>>> import numpy as np
>>> import numpy.linalg as la
>>> np.set_printoptions(precision=3, suppress=True, linewidth=200)
>>> W0 = np.load("w.npy")
>>> W0
array([[ 2.,  5.,  0.],
       [ 5., -3.,  5.],
       [ 0.,  5.,  0.]])
>>> q = W0.astype(float).copy()
>>> for j in range(3):
...     q[:, j] -= q[:, :j] @ (q[:, :j].T @ q[:, j])
...     q[:, j] /= la.norm(q[:, j])
... 
>>> q
array([[ 0.371,  0.701, -0.609],
       [ 0.928, -0.28 ,  0.244],
       [ 0.   ,  0.656,  0.755]])
>>> np.round(q.T @ q, 3) + 0
array([[1., 0., 0.],
       [0., 1., 0.],
       [0., 0., 1.]])
>>> r0 = np.array([1, -3])
>>> np.correlate(W0[1], W0[2], "full")
array([  0.,  25., -15.,  25.,   0.])
>>> M = np.load("arr.npy")
>>> M
array([[-2,  2, -2],
       [ 0, -2, -1],
       [ 0,  0,  1]])
>>> out = la.inv(M)
>>> round(float(la.cond(M)), 3)
7.122
>>> round(float(la.slogdet(M)[0]), 3)
1.0
>>> la.det(M) * out
array([[-2., -2., -6.],
       [-0., -2., -2.],
       [ 0.,  0.,  4.]])
>>> out
array([[-0.5, -0.5, -1.5],
       [-0. , -0.5, -0.5],
       [ 0. ,  0. ,  1. ]])
>>> (np.abs(out) > 1e-9).astype(int)
array([[1, 1, 1],
       [0, 1, 1],
       [0, 0, 1]])
>>> round(la.det(M) * la.det(out), 3)
np.float64(1.0)
>>> rng = np.random.default_rng(166)
>>> idx = rng.permutation(3)
>>> idx
array([0, 1, 2])
>>> out = M[idx][:, idx]
>>> np.allclose(out, M)
True
>>> np.diag(out)
array([-2, -2,  1])
>>> la.matrix_rank(M - M[0, 0] * np.eye(3))
np.int64(2)
>>> la.matrix_power(M - np.diag(np.diag(M)), 3)
array([[0, 0, 0],
       [0, 0, 0],
       [0, 0, 0]])
>>> np.sort(la.eigvals(M))
array([-2., -2.,  1.])
>>> m1 = np.load("mat.npy")
>>> m1
array([[ 0, -1,  1],
       [ 1,  0,  5],
       [-1, -5,  0]])
>>> gram = m1.T @ m1
>>> la.matrix_rank(gram)
np.int64(2)
>>> np.trace(gram), (m1 ** 2).sum()
(np.int64(54), np.int64(54))
>>> np.allclose(gram, gram.T)
True
>>> gram
array([[ 2,  5,  5],
       [ 5, 26, -1],
       [ 5, -1, 26]])
